In [1]: import numpy as np

In [2]: import numpy.linalg as la

In [3]: np.set_printoptions(precision=4, suppress=True, linewidth=140, sign=" ")

In [4]: W0 = np.tanh(np.array([[-0.6, -0.8],
   ...:     [-0.1, -0.6],
   ...:     [-1.3, -0.1],
   ...:     [-0.4, -0.3],
   ...:     [-0.7, -0.7],
   ...:     [0.3, -0.4],
   ...:     [1.5, 0.7],
   ...:     [-0.9, -1.0],
   ...:     [1.1, 1.2],
   ...:     [0.3, -0.8],
   ...:     [-1.2, -0.1],
   ...:     [2.1, 0.0],
   ...:     [-1.8, 0.5],
   ...:     [-1.0, -0.2],
   ...:     [0.2, -1.0],
   ...:     [0.0, 1.2],
   ...:     [1.9, 1.0],
   ...:     [0.1, -0.3],
   ...:     [-0.2, 1.2],
   ...:     [-1.2, 0.5],
   ...:     [2.4, 0.7],
   ...:     [-0.5, -0.7],
   ...:     [-3.0, 0.5]]) @ np.array([[-0.8, 0.4, 1.3, -0.8, -1.2, 0.4],
   ...:     [0.9, -0.9, -0.2, -0.1, -1.0, -0.5]]))

In [5]: print(W0)
[[-0.2355  0.4462 -0.5511  0.508   0.9087  0.1586]
 [-0.4301  0.4621 -0.01    0.1391  0.6169  0.2543]
 [ 0.7398 -0.4053 -0.9316  0.7818  0.9302 -0.4382]
 [ 0.05    0.1096 -0.4301  0.3364  0.6527 -0.01  ]
 [-0.0699  0.3364 -0.6469  0.5581  0.9121  0.0699]
 [-0.537   0.4462  0.4382 -0.1974  0.04    0.3095]
 [-0.5154 -0.03    0.9478 -0.8538 -0.9866  0.2449]
 [-0.1781  0.493  -0.7487  0.6751  0.9693  0.1391]
 [ 0.1974 -0.5649  0.8306 -0.7616 -0.9871 -0.1586]
 [-0.7443  0.6858  0.5005 -0.1586  0.4136  0.4777]
 [ 0.7014 -0.3714 -0.9121  0.7487  0.9121 -0.4053]
 [-0.9329  0.6858  0.9915 -0.9329 -0.9871  0.6858]
 [ 0.9554 -0.8243 -0.9849  0.8832  0.9302 -0.7487]
 [ 0.5511 -0.2165 -0.8511  0.6751  0.8854 -0.2913]
 [-0.7857  0.7531  0.4301 -0.0599  0.6411  0.5227]
 [ 0.7932 -0.7932 -0.2355 -0.1194 -0.8337 -0.537 ]
 [-0.5511 -0.1391  0.9789 -0.9246 -0.9972  0.2543]
 [-0.3364  0.3004  0.1877 -0.05    0.1781  0.1877]
 [ 0.8455 -0.821  -0.4621  0.04   -0.7443 -0.5915]
 [ 0.8875 -0.7306 -0.9302  0.7211  0.7352 -0.6231]
 [-0.8591  0.3185  0.9949 -0.9633 -0.9984  0.5441]
 [-0.226   0.4053 -0.4699  0.4382  0.8617  0.1489]
 [ 0.9933 -0.9289 -0.9993  0.982   0.9959 -0.8957]]

In [6]: z = W0[:, 2] > np.median(W0[:, 2])

In [7]: u = W0[z].mean(axis=0) - W0[~z].mean(axis=0)

In [8]: print((((W0 - W0.mean(axis=0)) @ u > 0) == z).mean())
1.0

In [9]: print(u)
[-0.8453  0.4021  1.2936 -1.0562 -1.1004  0.5438]

In [10]: print(z.astype(int))
[ 0  1  0  0  0  1  1  0  1  1  0  1  0  0  1  1  1  1  0  0  1  0  0]

In [11]: print(np.argsort(-np.abs(u).round(6), kind="stable"))
[ 2  4  3  0  5  1]

In [12]: F = np.abs(np.array([[8, 5, 7, 9, 9, 8],
    ...:     [0, 9, 4, 1, 7, 2],
    ...:     [6, 5, 5, 6, 6, 3],
    ...:     [5, 3, 0, 8, 3, 1],
    ...:     [1, 6, 6, 0, 9, 8],
    ...:     [8, 5, 9, 7, 1, 1]])) + np.eye(6)

In [13]: F = F / F.sum(axis=1, keepdims=True)

In [14]: print(F)
[[ 0.1915  0.1064  0.1489  0.1915  0.1915  0.1702]
 [ 0.      0.4167  0.1667  0.0417  0.2917  0.0833]
 [ 0.1875  0.1562  0.1875  0.1875  0.1875  0.0938]
 [ 0.2381  0.1429  0.      0.4286  0.1429  0.0476]
 [ 0.0323  0.1935  0.1935  0.      0.3226  0.2581]
 [ 0.25    0.1562  0.2812  0.2188  0.0312  0.0625]]

In [15]: # row-stochastic, so 1 is an eigenvalue

In [16]: la.determinant(F)
---------------------------------------------------------------------------
AttributeError                            Traceback (most recent call last)
Cell In[16], line 1
----> 1 la.determinant(F)

AttributeError: module 'numpy.linalg' has no attribute 'determinant'

In [17]: print(np.round(la.det(F), 4))
0.0

In [18]: print(np.round(np.trace(F), 4))
1.6093

In [19]: print(np.allclose(F @ F.T, F.T @ F))
False

In [20]: print(round(la.norm(F[5] - F[4]), 4))
0.4769

In [21]: print(la.norm(F, axis=1))
[ 0.4153  0.5433  0.4169  0.5324  0.4966  0.4677]

In [22]: print(np.round(la.norm(F[5], 1), 4), round(la.norm(F[5], np.inf), 4))
1.0 0.2812

In [23]: print(np.round(F[5] @ F[4], 4))
0.119

In [24]: print(round(la.norm(F, 1), 4), round(la.norm(F, np.inf), 4))
1.172 1.0

In [25]: print(la.norm(F, axis=1).argmax())
1

In [26]: print(round(float(la.norm(F, 2)), 4))
1.0134

In [27]: feats = np.load("sample2.npy")

In [28]: print(feats)
[[ 0  0  1  1  0  0  0]
 [ 0  0  1  0  0  1  1]
 [ 1  1  0  0  0  1  0]
 [ 1  0  0  0  0  1  0]
 [ 0  0  0  0  0  0  0]
 [ 0  1  1  1  0  0  1]
 [ 0  1  0  0  0  1  0]]

In [29]: rk = la.matrix_rank(feats)

In [30]: print(rk)
6

In [31]: null = la.svd(feats)[2][rk:].T

In [32]: print(np.round(null[:, 0] / null[np.abs(null[:, 0]).round(6).argmax(), 0], 4) + 0)
[ 0.  0.  0.  0.  1.  0.  0.]

In [33]: print(null.shape)
(7, 1)

In [34]: print(la.matrix_rank(feats.T @ feats), la.matrix_rank(feats @ feats.T))
6 6

In [35]: print(np.round(null @ null.T, 4) + 0)
[[ 0.  0.  0.  0.  0.  0.  0.]
 [ 0.  0.  0.  0.  0.  0.  0.]
 [ 0.  0.  0.  0.  0.  0.  0.]
 [ 0.  0.  0.  0.  0.  0.  0.]
 [ 0.  0.  0.  0.  1.  0.  0.]
 [ 0.  0.  0.  0.  0.  0.  0.]
 [ 0.  0.  0.  0.  0.  0.  0.]]

In [36]: print(la.lstsq(feats[:-1].T, feats[-1])[2])
5

In [37]: print(np.unique(feats.round(6), axis=0).shape)
(7, 7)

In [38]: print(np.round(feats @ la.pinv(feats) @ feats, 4) + 0)
[[ 0.  0.  1.  1.  0.  0.  0.]
 [ 0.  0.  1.  0.  0.  1.  1.]
 [ 1.  1.  0.  0.  0.  1.  0.]
 [ 1.  0.  0.  0.  0.  1.  0.]
 [ 0.  0.  0.  0.  0.  0.  0.]
 [ 0.  1.  1.  1.  0.  0.  1.]
 [ 0.  1.  0.  0.  0.  1.  0.]]

In [39]: M = np.loadtxt("out6.csv", delimiter=",")

In [40]: print(M)
[[-0.5    0.     0.     0.     0.     0.866  0.   ]
 [ 0.     1.     0.     0.     0.     0.     0.   ]
 [ 0.     0.     1.     0.     0.     0.     0.   ]
 [ 0.     0.     0.     1.     0.     0.     0.   ]
 [ 0.     0.     0.     0.     1.     0.     0.   ]
 [-0.866  0.     0.     0.     0.    -0.5    0.   ]
 [ 0.     0.     0.     0.     0.     0.     1.   ]]

In [41]: # keeps lengths

In [42]: Y = M / np.sqrt((M ** 2).mean(axis=1, keepdims=True))

In [43]: print(la.norm(Y, axis=1))
[ 2.6458  2.6458  2.6458  2.6458  2.6458  2.6458  2.6458]

In [44]: print(M - M.mean(axis=1, keepdims=True))
[[-0.5523 -0.0523 -0.0523 -0.0523 -0.0523  0.8137 -0.0523]
 [-0.1429  0.8571 -0.1429 -0.1429 -0.1429 -0.1429 -0.1429]
 [-0.1429 -0.1429  0.8571 -0.1429 -0.1429 -0.1429 -0.1429]
 [-0.1429 -0.1429 -0.1429  0.8571 -0.1429 -0.1429 -0.1429]
 [-0.1429 -0.1429 -0.1429 -0.1429  0.8571 -0.1429 -0.1429]
 [-0.6709  0.1951  0.1951  0.1951  0.1951 -0.3049  0.1951]
 [-0.1429 -0.1429 -0.1429 -0.1429 -0.1429 -0.1429  0.8571]]

In [45]: print(M.sum(axis=0))
[-1.366  1.     1.     1.     1.     0.366  1.   ]

In [46]: print(np.unravel_index(np.abs(M).argmax(), M.shape))
(np.int64(1), np.int64(1))

In [47]: M[:, 7]
---------------------------------------------------------------------------
IndexError                                Traceback (most recent call last)
Cell In[47], line 1
----> 1 M[:, 7]

IndexError: index 7 is out of bounds for axis 1 with size 7

In [48]: print(np.count_nonzero(M))
9

In [49]: print(np.diff(M, axis=0))
[[ 0.5    1.     0.     0.     0.    -0.866  0.   ]
 [ 0.    -1.     1.     0.     0.     0.     0.   ]
 [ 0.     0.    -1.     1.     0.     0.     0.   ]
 [ 0.     0.     0.    -1.     1.     0.     0.   ]
 [-0.866  0.     0.     0.    -1.    -0.5    0.   ]
 [ 0.866  0.     0.     0.     0.     0.5    1.   ]]

In [50]: M[7]
---------------------------------------------------------------------------
IndexError                                Traceback (most recent call last)
Cell In[50], line 1
----> 1 M[7]

IndexError: index 7 is out of bounds for axis 0 with size 7

In [51]: vec = np.array([3, 3, 2, 1, 1, 0, 2])

In [52]: y = M @ vec

In [53]: print(y)
[-1.5     3.      2.      1.      1.     -2.5981  2.    ]

In [54]: print(la.solve(M, M[:, 3]))
[-0.  0.  0.  1.  0.  0.  0.]

In [55]: print(np.round(la.solve(M, -2 * y), 4) + 0)
[-6. -6. -4. -2. -2.  0. -4.]

In [56]: print(la.solve(M.T, M[4]))
[ 0.  0.  0.  0.  1. -0.  0.]

In [57]: print(np.round(la.solve(M, y + M[:, 0]), 4) + 0)
[ 4.  3.  2.  1.  1.  0.  2.]

In [58]: print(round(la.det(M), 4))
1.0

In [59]: print(M @ M)
[[-0.5    0.     0.     0.     0.    -0.866  0.   ]
 [ 0.     1.     0.     0.     0.     0.     0.   ]
 [ 0.     0.     1.     0.     0.     0.     0.   ]
 [ 0.     0.     0.     1.     0.     0.     0.   ]
 [ 0.     0.     0.     0.     1.     0.     0.   ]
 [ 0.866  0.     0.     0.     0.    -0.5    0.   ]
 [ 0.     0.     0.     0.     0.     0.     1.   ]]

In [60]: print((la.matrix_power((M != 0) + (M.T != 0) + np.eye(7), 7) > 0).astype(int))
[[ 1  0  0  0  0  1  0]
 [ 0  1  0  0  0  0  0]
 [ 0  0  1  0  0  0  0]
 [ 0  0  0  1  0  0  0]
 [ 0  0  0  0  1  0  0]
 [ 1  0  0  0  0  1  0]
 [ 0  0  0  0  0  0  1]]

In [61]: vec = np.array([5, 4, -2, -1, -4, 4, -2])

In [62]: print(round(la.det(M), 4))
1.0

In [63]: print(la.inv(M))
[[-0.5   -0.    -0.    -0.    -0.    -0.866 -0.   ]
 [ 0.     1.     0.     0.     0.     0.     0.   ]
 [ 0.     0.     1.     0.     0.     0.     0.   ]
 [ 0.     0.     0.     1.     0.     0.     0.   ]
 [ 0.     0.     0.     0.     1.     0.     0.   ]
 [ 0.866  0.     0.     0.     0.    -0.5    0.   ]
 [ 0.     0.     0.     0.     0.     0.     1.   ]]

In [64]: print(M.T @ (M @ vec))
[ 5.  4. -2. -1. -4.  4. -2.]

In [65]: print(np.sort(np.abs(np.degrees(np.angle(la.eigvals(M))))))
[   0.    0.    0.    0.    0.  120.  120.]

In [66]: print(np.abs(la.eigvals(M)))
[ 1.  1.  1.  1.  1.  1.  1.]

In [67]: data = np.load("case2.npy")

In [68]: print(data)
[[ 6. -2. -1. -2.  3. -3.]
 [-2.  9.  2.  4. -6.  6.]
 [-1.  2.  6.  2. -3.  3.]
 [-2.  4.  2.  9. -6.  6.]
 [ 3. -6. -3. -6. 14. -9.]
 [-3.  6.  3.  6. -9. 14.]]

In [69]: # symmetric

In [70]: w, vecs = la.eigh(data)

In [71]: vec = np.array([-8, -1, 6, -7, -5, 4])

In [72]: print(round(float(vec @ data @ vec / (vec @ vec)), 4), round(float(w[0]), 4), round(w[-1], 4))
8.2723 5.0 33.0

In [73]: print(vecs * np.abs(w) @ vecs.T)
[[ 6. -2. -1. -2.  3. -3.]
 [-2.  9.  2.  4. -6.  6.]
 [-1.  2.  6.  2. -3.  3.]
 [-2.  4.  2.  9. -6.  6.]
 [ 3. -6. -3. -6. 14. -9.]
 [-3.  6.  3.  6. -9. 14.]]

In [74]: print(vec @ data @ vec)
1580.0

In [75]: print(np.abs(data).sum(axis=1).max(), round(np.abs(w).max(), 4))
41.0 33.0

In [76]: rng = np.random.default_rng(44693)

In [77]: z = rng.permutation(6)

In [78]: print(z)
[ 2  0  4  1  5  3]

In [79]: Y = data[z][:, z]

In [80]: print(np.allclose(Y, data))
False

In [81]: print(round(la.det(Y), 4), round(float(la.det(data[z])), 4))
103125.0 -103125.0

In [82]: print(np.diag(Y))
[  6.   6.  14.   9.  14.   9.]

In [83]: J = np.load("m.npy")

In [84]: print(J)
[[ 3  1  0]
 [-5 -1  3]
 [ 4 -4  3]
 [ 2 -5 -4]
 [-3 -3 -1]
 [ 0  1 -5]
 [ 4 -4  3]]

In [85]: # rows 2 and 6 are equal

In [86]: def softmax(z):
    ...:     e = np.exp(z - z.max(axis=-1, keepdims=True))
    ...:     return e / e.sum(axis=-1, keepdims=True)
    ...: 

In [87]: print(softmax(J[5] + 4))
[ 0.2685  0.7297  0.0018]

In [88]: print(softmax(J[5]))
[ 0.2685  0.7297  0.0018]

In [89]: scores = J @ J.T / np.sqrt(3)

In [90]: print(softmax(scores)[5] @ J)
[ 0.0035  0.9895 -4.9983]

In [91]: print(softmax(scores).round(6).argmax(axis=1))
[ 0  1  2  3  4  5  2]

In [92]: print(np.round(softmax(scores + np.triu(np.full(scores.shape, -np.inf), 1)), 4) + 0)
[[ 1.      0.      0.      0.      0.      0.      0.    ]
 [ 0.      1.      0.      0.      0.      0.      0.    ]
 [ 0.      0.      1.      0.      0.      0.      0.    ]
 [ 0.      0.      0.      1.      0.      0.      0.    ]
 [ 0.      0.0878  0.      0.0277  0.8845  0.      0.    ]
 [ 0.      0.      0.      0.0017  0.      0.9983  0.    ]
 [ 0.      0.      0.5     0.      0.      0.      0.5   ]]

In [93]: print(np.round(softmax(scores), 4) + 0)
[[ 0.6092  0.      0.192   0.0034  0.      0.0034  0.192 ]
 [ 0.      1.      0.      0.      0.      0.      0.    ]
 [ 0.      0.      0.5     0.      0.      0.      0.5   ]
 [ 0.      0.      0.      1.      0.      0.      0.    ]
 [ 0.      0.0878  0.      0.0277  0.8844  0.      0.    ]
 [ 0.      0.      0.      0.0017  0.      0.9983  0.    ]
 [ 0.      0.      0.5     0.      0.      0.      0.5   ]]
